$ python -q
>>> import numpy as np
>>> from numpy import linalg as LA
>>> np.set_printoptions(suppress=True, linewidth=140)
>>> J = np.load("sample10.npy")
>>> J
array([[ 29,  -4,   9,  13,  -2, -18,  20,   2],
       [ -4,  44, -18,  20, -24,  -8,  15,   4],
       [  9, -18,  37,  -5,   3,  -7, -11,   4],
       [ 13,  20,  -5,  64, -17, -13,   4, -22],
       [ -2, -24,   3, -17,  42,   4, -17, -11],
       [-18,  -8,  -7, -13,   4,  28,  -7,   6],
       [ 20,  15, -11,   4, -17,  -7,  41,  20],
       [  2,   4,   4, -22, -11,   6,  20,  50]])
>>> vals, evecs = LA.eigh(J)
>>> np.round(evecs.T @ J @ evecs, 3) + 0
array([[  1.456,   0.   ,   0.   ,   0.   ,   0.   ,   0.   ,   0.   ,   0.   ],
       [  0.   ,   7.114,   0.   ,   0.   ,   0.   ,   0.   ,   0.   ,   0.   ],
       [  0.   ,   0.   ,  16.348,   0.   ,   0.   ,   0.   ,   0.   ,   0.   ],
       [  0.   ,   0.   ,   0.   ,  23.198,   0.   ,   0.   ,   0.   ,   0.   ],
       [  0.   ,   0.   ,   0.   ,   0.   ,  35.408,   0.   ,   0.   ,   0.   ],
       [  0.   ,   0.   ,   0.   ,   0.   ,   0.   ,  60.524,   0.   ,   0.   ],
       [  0.   ,   0.   ,   0.   ,   0.   ,   0.   ,   0.   ,  82.27 ,   0.   ],
       [  0.   ,   0.   ,   0.   ,   0.   ,   0.   ,   0.   ,   0.   , 108.682]])
>>> np.abs(evecs[:, -1]).round(6).argmax()
np.int64(3)
>>> np.round(evecs @ np.diag(vals) @ evecs.T, 3)
array([[ 29.,  -4.,   9.,  13.,  -2., -18.,  20.,   2.],
       [ -4.,  44., -18.,  20., -24.,  -8.,  15.,   4.],
       [  9., -18.,  37.,  -5.,   3.,  -7., -11.,   4.],
       [ 13.,  20.,  -5.,  64., -17., -13.,   4., -22.],
       [ -2., -24.,   3., -17.,  42.,   4., -17., -11.],
       [-18.,  -8.,  -7., -13.,   4.,  28.,  -7.,   6.],
       [ 20.,  15., -11.,   4., -17.,  -7.,  41.,  20.],
       [  2.,   4.,   4., -22., -11.,   6.,  20.,  50.]])
>>> vals.round(3)
array([  1.456,   7.114,  16.348,  23.198,  35.408,  60.524,  82.27 , 108.682])
>>> np.round(evecs.T @ evecs, 3) + 0
array([[1., 0., 0., 0., 0., 0., 0., 0.],
       [0., 1., 0., 0., 0., 0., 0., 0.],
       [0., 0., 1., 0., 0., 0., 0., 0.],
       [0., 0., 0., 1., 0., 0., 0., 0.],
       [0., 0., 0., 0., 1., 0., 0., 0.],
       [0., 0., 0., 0., 0., 1., 0., 0.],
       [0., 0., 0., 0., 0., 0., 1., 0.],
       [0., 0., 0., 0., 0., 0., 0., 1.]])
>>> mat = np.load("m.npy")
>>> mat
array([[-1.,  1.,  0.,  0.,  0.,  0.,  0.,  0.],
       [ 0., -1.,  1.,  0.,  0.,  0.,  0.,  0.],
       [ 0.,  0., -1.,  1.,  0.,  0.,  0.,  0.],
       [ 0.,  0.,  0., -1.,  1.,  0.,  0.,  0.],
       [ 0.,  0.,  0.,  0., -1.,  1.,  0.,  0.],
       [ 0.,  0.,  0.,  0.,  0., -1.,  1.,  0.],
       [ 0.,  0.,  0.,  0.,  0.,  0., -1.,  1.],
       [ 0.,  0.,  0.,  0.,  0.,  0.,  0., -1.]])
>>> theta = np.radians(15)
>>> R = np.eye(8)
>>> R[2, 2] = R[5, 5] = np.cos(theta)
>>> R[2, 5], R[5, 2] = -np.sin(theta), np.sin(theta)
>>> R.round(3)
array([[ 1.   ,  0.   ,  0.   ,  0.   ,  0.   ,  0.   ,  0.   ,  0.   ],
       [ 0.   ,  1.   ,  0.   ,  0.   ,  0.   ,  0.   ,  0.   ,  0.   ],
       [ 0.   ,  0.   ,  0.966,  0.   ,  0.   , -0.259,  0.   ,  0.   ],
       [ 0.   ,  0.   ,  0.   ,  1.   ,  0.   ,  0.   ,  0.   ,  0.   ],
       [ 0.   ,  0.   ,  0.   ,  0.   ,  1.   ,  0.   ,  0.   ,  0.   ],
       [ 0.   ,  0.   ,  0.259,  0.   ,  0.   ,  0.966,  0.   ,  0.   ],
       [ 0.   ,  0.   ,  0.   ,  0.   ,  0.   ,  0.   ,  1.   ,  0.   ],
       [ 0.   ,  0.   ,  0.   ,  0.   ,  0.   ,  0.   ,  0.   ,  1.   ]])
>>> other = mat @ R.T
>>> np.round(np.abs(other - mat).max(axis=0), 3)
array([0.   , 0.   , 0.259, 0.   , 0.   , 0.259, 0.   , 0.   ])
>>> round(float(LA.det(R)), 3), np.round(np.trace(R), 3)
(1.0, np.float64(7.932))
>>> np.allclose(LA.norm(mat, axis=1), LA.norm(other, axis=1))
True
>>> X = np.loadtxt("layer18.csv", delimiter=",")
>>> X
array([[ 0.,  0.,  0.,  0.,  0.,  0.,  9.],
       [ 1.,  6., 23.,  8.,  0.,  6.,  0.],
       [ 0.,  0.,  0., 13.,  0.,  0.,  0.],
       [ 0.,  1., 10.,  7.,  0.,  1.,  0.],
       [ 0.,  0.,  1.,  1.,  0.,  3.,  0.],
       [ 0.,  0.,  0., 13.,  0.,  0.,  0.],
       [ 0.,  0.,  0.,  0.,  0.,  0., 10.],
       [ 0.,  0.,  5., 14.,  0.,  0.,  0.],
       [ 6.,  0.,  6.,  0.,  0.,  7.,  0.],
       [ 0.,  0.,  0.,  0.,  0.,  0.,  6.],
       [ 5.,  0.,  0.,  0.,  0.,  3.,  4.],
       [ 0.,  0.,  0.,  0.,  0.,  0., 14.],
       [ 1.,  7., 14.,  5.,  0.,  7.,  0.],
       [ 0.,  8., 17.,  8.,  0.,  6.,  0.],
       [ 3.,  0.,  0.,  0.,  0.,  3.,  6.],
       [ 0.,  0.,  2.,  5.,  0.,  0.,  2.],
       [ 1.,  2., 18.,  6.,  0.,  4.,  0.],
       [ 0.,  0.,  2.,  2.,  0.,  0.,  0.],
       [ 0.,  0.,  1.,  1.,  0.,  0.,  2.],
       [ 2.,  0.,  0.,  0.,  0.,  0.,  7.],
       [ 0.,  0.,  0.,  3.,  0.,  0.,  0.],
       [ 0.,  0.,  0.,  3.,  0.,  0.,  3.],
       [ 0.,  6.,  0.,  0.,  0.,  6.,  0.],
       [ 0.,  0.,  0.,  0.,  0.,  1.,  1.],
       [ 0.,  0.,  0., 10.,  0.,  0.,  2.],
       [ 0.,  0.,  1.,  4.,  0.,  0.,  1.],
       [ 0.,  3.,  4.,  7.,  0.,  1.,  0.],
       [ 8.,  4.,  0.,  0.,  2., 11.,  0.],
       [ 0.,  0.,  0.,  5.,  0.,  0.,  4.],
       [ 6.,  4., 11.,  0.,  0.,  9.,  0.],
       [ 0.,  0.,  0.,  1.,  0.,  0.,  3.],
       [ 1.,  9.,  0.,  0.,  0.,  9.,  0.],
       [ 0.,  0.,  0., 12.,  0.,  0.,  0.],
       [ 0.,  5.,  0.,  0.,  0.,  6.,  0.],
       [ 0.,  0.,  0.,  1.,  0.,  0.,  7.]])
>>> d = LA.norm(X[:, None] - X[None], axis=-1)
>>> d[13].round(6).argsort(kind="stable")[:4]
array([13, 12,  1, 16])
>>> LA.matrix_rank(d ** 2)
np.int64(9)
>>> Q, R = LA.qr(X)
>>> np.round(Q.T @ Q, 3) + 0
array([[1., 0., 0., 0., 0., 0., 0.],
       [0., 1., 0., 0., 0., 0., 0.],
       [0., 0., 1., 0., 0., 0., 0.],
       [0., 0., 0., 1., 0., 0., 0.],
       [0., 0., 0., 0., 1., 0., 0.],
       [0., 0., 0., 0., 0., 1., 0.],
       [0., 0., 0., 0., 0., 0., 1.]])
>>> round(abs(R[0, 0]), 3), round(LA.norm(X[:, 0]), 3)
(np.float64(13.342), np.float64(13.342))
>>> Q.shape, R.shape
((35, 7), (7, 7))
>>> rng = np.random.default_rng(687172)
>>> other = J + rng.integers(-2, 3, (8, 7)) @ rng.integers(-2, 3, (7, 8))
>>> other
array([[ 31,   0,   7,  12,   2, -15,  21,   3],
       [ -3,  45, -17,  19, -23,  -3,  19,   4],
       [ 17,  -2,  47,   5,  -1, -10, -15,  17],
       [  8,  21, -13,  61, -14,  -8,   1, -25],
       [  2, -30,   8, -19,  41,   2,  -9, -12],
       [-11, -12,   3,  -7,  -6,  19, -15,   8],
       [ 20,  11, -14,   2, -15,  -8,  37,  17],
       [  7,   9,  15, -11, -18,  -1,  15,  55]])
>>> np.round(LA.svd(other - J, compute_uv=False), 3) + 0
array([37.744, 20.162, 13.965,  5.34 ,  3.913,  2.892,  0.816,  0.   ])
>>> other - J
array([[  2,   4,  -2,  -1,   4,   3,   1,   1],
       [  1,   1,   1,  -1,   1,   5,   4,   0],
       [  8,  16,  10,  10,  -4,  -3,  -4,  13],
       [ -5,   1,  -8,  -3,   3,   5,  -3,  -3],
       [  4,  -6,   5,  -2,  -1,  -2,   8,  -1],
       [  7,  -4,  10,   6, -10,  -9,  -8,   2],
       [  0,  -4,  -3,  -2,   2,  -1,  -4,  -3],
       [  5,   5,  11,  11,  -7,  -7,  -5,   5]])
>>> LA.matrix_rank(other - J, tol=1e-8)
np.int64(7)
>>> labels = X[:, 3] > np.median(X[:, 3])
>>> f = X[labels].mean(axis=0) - X[~labels].mean(axis=0)
>>> np.argsort(-np.abs(f).round(6), kind="stable")
array([3, 2, 6, 5, 0, 4, 1])
>>> np.round((((X - X.mean(axis=0)) @ f > 0) == labels).mean(), 3)
np.float64(0.886)
>>> Z = X[[33, 0]].astype(float)
>>> for _ in range(5):
...     labels = LA.norm(X[:, None] - Z, axis=-1).argmin(axis=1)
...     Z = np.array([X[labels == j].mean(axis=0) for j in range(2)])
... 
>>> labels
array([1, 0, 0, 0, 1, 0, 1, 0, 1, 1, 1, 1, 0, 0, 1, 1, 0, 1, 1, 1, 1, 1, 1, 1, 1, 1, 0, 1, 1, 0, 1, 1, 0, 1, 1])
>>> Z.round(3)
array([[0.818, 2.818, 9.273, 8.455, 0.   , 3.091, 0.   ],
       [1.042, 1.   , 0.542, 1.5  , 0.083, 2.042, 3.375]])
>>> A = np.diag(np.array([3, -3, 0, 1, 3, 1, -2, -1]))
>>> A
array([[ 3,  0,  0,  0,  0,  0,  0,  0],
       [ 0, -3,  0,  0,  0,  0,  0,  0],
       [ 0,  0,  0,  0,  0,  0,  0,  0],
       [ 0,  0,  0,  1,  0,  0,  0,  0],
       [ 0,  0,  0,  0,  3,  0,  0,  0],
       [ 0,  0,  0,  0,  0,  1,  0,  0],
       [ 0,  0,  0,  0,  0,  0, -2,  0],
       [ 0,  0,  0,  0,  0,  0,  0, -1]])
>>> np.trace(A)
np.int64(2)
>>> (A + A.T) / 2
array([[ 3.,  0.,  0.,  0.,  0.,  0.,  0.,  0.],
       [ 0., -3.,  0.,  0.,  0.,  0.,  0.,  0.],
       [ 0.,  0.,  0.,  0.,  0.,  0.,  0.,  0.],
       [ 0.,  0.,  0.,  1.,  0.,  0.,  0.,  0.],
       [ 0.,  0.,  0.,  0.,  3.,  0.,  0.,  0.],
       [ 0.,  0.,  0.,  0.,  0.,  1.,  0.,  0.],
       [ 0.,  0.,  0.,  0.,  0.,  0., -2.,  0.],
       [ 0.,  0.,  0.,  0.,  0.,  0.,  0., -1.]])
>>> np.unique(A.round(6), axis=0).shape
(8, 8)
>>> round(np.trace(LA.pinv(A) @ A), 3)
np.float64(7.0)
>>> x = np.array([-1, -2, -3, -1, 2, 0, -3, -1])
>>> A @ np.ones(8)
array([ 3., -3.,  0.,  1.,  3.,  1., -2., -1.])
>>> (A @ x).argmax()
np.int64(1)
>>> np.sign((A @ x).round(6))
array([-1,  1,  0, -1,  1,  0,  1,  1])
>>> np.round(LA.norm(A, axis=0), 3)
array([3., 3., 0., 1., 3., 1., 2., 1.])
>>> A @ A.T
array([[9, 0, 0, 0, 0, 0, 0, 0],
       [0, 9, 0, 0, 0, 0, 0, 0],
       [0, 0, 0, 0, 0, 0, 0, 0],
       [0, 0, 0, 1, 0, 0, 0, 0],
       [0, 0, 0, 0, 9, 0, 0, 0],
       [0, 0, 0, 0, 0, 1, 0, 0],
       [0, 0, 0, 0, 0, 0, 4, 0],
       [0, 0, 0, 0, 0, 0, 0, 1]])
>>> A[:, 5] @ A[:, 4]
np.int64(0)
>>> M = np.loadtxt("a.csv", delimiter=",")
>>> M.round(3)
array([[-1.166,  1.902, -1.997,  0.183],
       [-2.622, -0.26 ,  1.332,  0.531],
       [ 0.   , -1.491, -1.209,  2.305],
       [ 0.874,  1.758,  1.332,  1.836]])
>>> round(float(LA.eigvals(M).sum().real), 3)
-0.799
>>> np.round(np.kron(np.eye(2, dtype=int), M), 3)
array([[-1.166,  1.902, -1.997,  0.183, -0.   ,  0.   , -0.   ,  0.   ],
       [-2.622, -0.26 ,  1.332,  0.531, -0.   , -0.   ,  0.   ,  0.   ],
       [ 0.   , -1.491, -1.209,  2.305,  0.   , -0.   , -0.   ,  0.   ],
       [ 0.874,  1.758,  1.332,  1.836,  0.   ,  0.   ,  0.   ,  0.   ],
       [-0.   ,  0.   , -0.   ,  0.   , -1.166,  1.902, -1.997,  0.183],
       [-0.   , -0.   ,  0.   ,  0.   , -2.622, -0.26 ,  1.332,  0.531],
       [ 0.   , -0.   , -0.   ,  0.   ,  0.   , -1.491, -1.209,  2.305],
       [ 0.   ,  0.   ,  0.   ,  0.   ,  0.874,  1.758,  1.332,  1.836]])
>>> round(np.einsum("ij,ji->", M, M), 3)
np.float64(0.638)
>>> round(float(np.einsum("ii->", M)), 3)
-0.799
>>> round(LA.det(M[::-1]), 3)
np.float64(-81.0)
>>> np.round(np.poly(M), 3) + 0
array([  1.   ,   0.799,   0.   ,  -7.188, -81.   ])
>>> x = np.array([4, 4, -4, -5])
>>> h = np.maximum(M @ x, 0)
>>> np.round(np.maximum(M @ x, 0) - np.maximum(-M @ x, 0), 3)
array([ 10.023, -19.509, -12.654,  -3.98 ])
>>> np.round(np.tanh(M @ x), 3)
array([ 1.   , -1.   , -1.   , -0.999])
>>> h.round(3)
array([10.023,  0.   ,  0.   ,  0.   ])
>>> np.flatnonzero(h > 1e-9)
array([0])
>>> P = X @ LA.solve(X.T @ X, X.T)
>>> np.round(LA.eigvalsh(P), 3) + 0
array([0., 0., 0., 0., 0., 0., 0., 0., 0., 0., 0., 0., 0., 0., 0., 0., 0., 0., 0., 0., 0., 0., 0., 0., 0., 0., 0., 0., 1., 1., 1., 1., 1.,
       1., 1.])
>>> round(float(np.trace(P)), 3)
7.0
>>> def softmax(z):
...     e = np.exp(z - z.max(axis=-1, keepdims=True))
...     return e / e.sum(axis=-1, keepdims=True)
... 
>>> np.round(softmax(M[1]), 3)
array([0.011, 0.122, 0.598, 0.268])
>>> np.round(softmax(10 * M[1]), 3) + 0
array([0., 0., 1., 0.])
>>> scores = M @ M.T / np.sqrt(4)
>>> np.round(softmax(scores)[1] @ M, 3)
array([-2.541, -0.228,  1.269,  0.56 ])
>>> np.round(softmax(scores + np.triu(np.full(scores.shape, -np.inf), 1)), 3)
array([[1.   , 0.   , 0.   , 0.   ],
       [0.011, 0.989, 0.   , 0.   ],
       [0.011, 0.011, 0.978, 0.   ],
       [0.011, 0.011, 0.011, 0.968]])
>>> np.round(softmax(scores), 3)
array([[0.968, 0.011, 0.011, 0.011],
       [0.011, 0.968, 0.011, 0.011],
       [0.011, 0.011, 0.968, 0.011],
       [0.011, 0.011, 0.011, 0.968]])
>>> arr = np.array([[7, 7, 4, 8], [6, -10, 4, 3], [3, 0, 15, 8], [0, 4, 0, 22]])
>>> vals, evecs = LA.eig(arr)
>>> np.round(np.sort(LA.eigvals(LA.inv(arr))), 3)
array([-0.083,  0.042,  0.065,  0.141])
>>> vals.round(3)
array([-12.063,   7.072,  15.354,  23.637])
>>> np.round(np.sort(LA.eigvals(arr @ arr)), 3)
array([ 50.02 , 145.527, 235.746, 558.707])
>>> np.round(np.sort(LA.eigvals(arr.T)), 3)
array([-12.063,   7.072,  15.354,  23.637])
>>> np.round(M.T @ M, 3) + 0
array([[9., 0., 0., 0.],
       [0., 9., 0., 0.],
       [0., 0., 9., 0.],
       [0., 0., 0., 9.]])
>>> np.round(M @ M.T, 3) + 0
array([[9., 0., 0., 0.],
       [0., 9., 0., 0.],
       [0., 0., 9., 0.],
       [0., 0., 0., 9.]])
>>> other = np.array([[1, -7], [-8, -9], [1, 9], [7, 7]])
>>> np.einsum("ik,kj->ij", arr, other)
array([[ 11, -20],
       [111, 105],
       [ 74, 170],
       [122, 118]])
>>> other = arr[0, 0] * arr[1:] - np.outer(arr[1:, 0], arr[0])
>>> other
array([[   0, -112,    4,  -27],
       [   0,  -21,   93,   32],
       [   0,   28,    0,  154]])
>>> np.round(arr[:, 0] / arr[0, 0], 3)
array([1.   , 0.857, 0.429, 0.   ])
